>>> import numpy as np
>>> import numpy.linalg as la
>>> np.set_printoptions(precision=3, suppress=True, linewidth=120, legacy="1.25")
>>> tidy = lambda a: np.round(a, 3) + 0
>>> q, _ = la.qr(np.array([[0.1, 1.0, 0.4], [-0.8, 2.1, 1.1], [0.1, 1.6, -0.4]]))
>>> vecs, _ = la.qr(np.array([[0.0, 1.7, 1.2], [0.1, -1.2, -2.0], [-1.2, -0.5, 0.4]]))
>>> sig = 3 * 0.2 ** np.arange(3)
>>> K = q[:, :3] * sig @ vecs[:3]
>>> print(tidy(K))
[[-0.072 -0.101 -0.489]
 [ 0.005  2.449  1.656]
 [ 0.108 -0.014 -0.609]]
>>> evals, vecs = la.eig(K)
>>> print(tidy(np.sort(la.eigvals(K @ K))))
[0.033 0.239 5.948]
>>> print(tidy(evals))
[-0.181 -0.489  2.439]
>>> q = K.astype(float).copy()
>>> for j in range(3):
...     q[:, j] -= q[:, :j] @ (q[:, :j].T @ q[:, j])
...     q[:, j] /= la.norm(q[:, j])
... 
>>> print(tidy(q.T @ K))
[[ 0.13   0.13  -0.178]
 [ 0.     2.447  1.69 ]
 [ 0.     0.     0.681]]
>>> u = np.array([0, 2, 0])
>>> Y = K + np.outer(u, np.eye(3)[1])
>>> print(tidy(la.det(Y) / la.det(K)), tidy(1 + la.solve(K, u)[1]))
1.892 1.892
>>> print(tidy(Y))
[[-0.072 -0.101 -0.489]
 [ 0.005  4.449  1.656]
 [ 0.108 -0.014 -0.609]]
>>> print(la.matrix_rank(la.inv(Y) - la.inv(K), tol=1e-8))
1
>>> F = np.load("test19.npy")
>>> print(F)
[[ 6. -2. -2.  0.  2.]
 [-2.  9.  4.  0. -4.]
 [-2.  4.  9.  0. -4.]
 [ 0.  0.  0.  5.  0.]
 [ 2. -4. -4.  0.  9.]]
>>> u, r1 = F[0], F[3]
>>> print(u @ u)
48.0
>>> print(u @ r1)
0.0
>>> pr = (u @ r1) / (u @ u) * u
>>> print(pr)
[ 0. -0. -0.  0.  0.]
>>> print(r1 - pr)
[0. 0. 0. 5. 0.]
>>> print((r1 - pr) @ u)
0.0
>>> evals, vecs = la.eig(F)
>>> print(tidy(np.sort(la.eigvals(F @ F))))
[ 25.  25.  25.  25. 324.]
>>> print(tidy(np.sort(la.eigvals(F.T))))
[ 5.  5.  5.  5. 18.]
>>> print(tidy(np.prod(evals)))
11250.0
>>> print(tidy(evals))
[ 5. 18.  5.  5.  5.]
>>> print(tidy(np.sort(la.eigvals(la.inv(F)))))
[0.056 0.2   0.2   0.2   0.2  ]
>>> print(tidy(F @ vecs[:, 0] - evals[0] * vecs[:, 0]))
[0. 0. 0. 0. 0.]
>>> arr = np.loadtxt("out19.csv", delimiter=",")
>>> print(arr)
[[ 0.  0.  3.  8.  1.  5.  2.]
 [ 3.  0.  3. 10.  5.  9.  0.]
 [ 1.  0.  3.  9.  3.  7.  0.]
 [ 3.  0.  3. 10.  5.  9.  0.]
 [ 0.  0.  3.  8.  1.  5.  2.]
 [ 1.  0.  3.  9.  3.  7.  0.]
 [ 1.  0.  3.  9.  3.  7.  0.]
 [ 3.  0.  3. 10.  5.  9.  0.]
 [ 0.  0.  3.  8.  1.  5.  2.]
 [ 1.  0.  3.  9.  3.  7.  0.]]
>>> rank = la.matrix_rank(arr)
>>> print(rank)
3
>>> ns = la.svd(arr)[2][rank:].T
>>> print(ns.shape)
(7, 4)
>>> print(np.allclose(arr @ ns, 0))
True
>>> print([int(la.matrix_rank(arr[:, :j + 1])) for j in range(7)])
[1, 1, 2, 3, 3, 3, 3]
>>> left, sig, Vt = la.svd(arr)
>>> vecs = Vt[:(sig > 1e-8).sum()]
>>> rng = np.random.default_rng(121184)
>>> vec = arr[1] + 2 * arr[7] + rng.integers(2) * np.eye(7)[2]
>>> print(vec)
[ 9.  0. 10. 30. 15. 27.  0.]
>>> print(np.allclose(vecs.T @ vecs @ vec, vec))
False
>>> print(la.matrix_rank(np.vstack([arr, vec])))
4
>>> print(tidy(np.diag(vecs.T @ vecs)))
[0.553 0.    0.125 0.667 0.384 0.382 0.888]
>>> u = np.array([2, -3, 1, -3, 0])
>>> r1 = np.array([3, 1, -3, 2, 1, 2])
>>> X = np.outer(u, r1)
>>> print(X)
[[ 6  2 -6  4  2  4]
 [-9 -3  9 -6 -3 -6]
 [ 3  1 -3  2  1  2]
 [-9 -3  9 -6 -3 -6]
 [ 0  0  0  0  0  0]]
>>> left, sig, Vt = la.svd(X)
>>> print(np.argmax(sig[:-1] / (sig[1:] + 1e-6)) + 1)
1
>>> Y = left[:, :1] @ np.diag(sig[:1]) @ Vt[:1]
>>> print(la.matrix_rank(X, rtol=0.05))
1
>>> print(la.matrix_rank(Y))
1
>>> print(tidy(np.abs(X - Y).max()))
0.0
>>> print([round(float(x), 3) for x in la.svd(X, compute_uv=False)[:3]])
[25.377, 0.0, 0.0]
>>> left, sig, Vt = la.svd(X)
>>> vecs = Vt[:(sig > 1e-8).sum()]
>>> vec = X[3] + -3 * X[1] + rng.integers(2) * np.eye(6)[2]
>>> print(vec)
[ 18.   6. -18.  12.   6.  12.]
>>> print(la.matrix_rank(np.vstack([X, vec])))
1
>>> print(np.allclose(X[:-1].T @ la.lstsq(X[:-1].T, X[-1])[0], X[-1]))
True
>>> print(tidy(X @ la.pinv(X) @ X))
[[ 6.  2. -6.  4.  2.  4.]
 [-9. -3.  9. -6. -3. -6.]
 [ 3.  1. -3.  2.  1.  2.]
 [-9. -3.  9. -6. -3. -6.]
 [ 0.  0.  0.  0.  0.  0.]]
>>> print(la.lstsq(X[:-1].T, X[-1])[2])
1
>>> print(np.unique(X.round(6), axis=0).shape)
(4, 6)
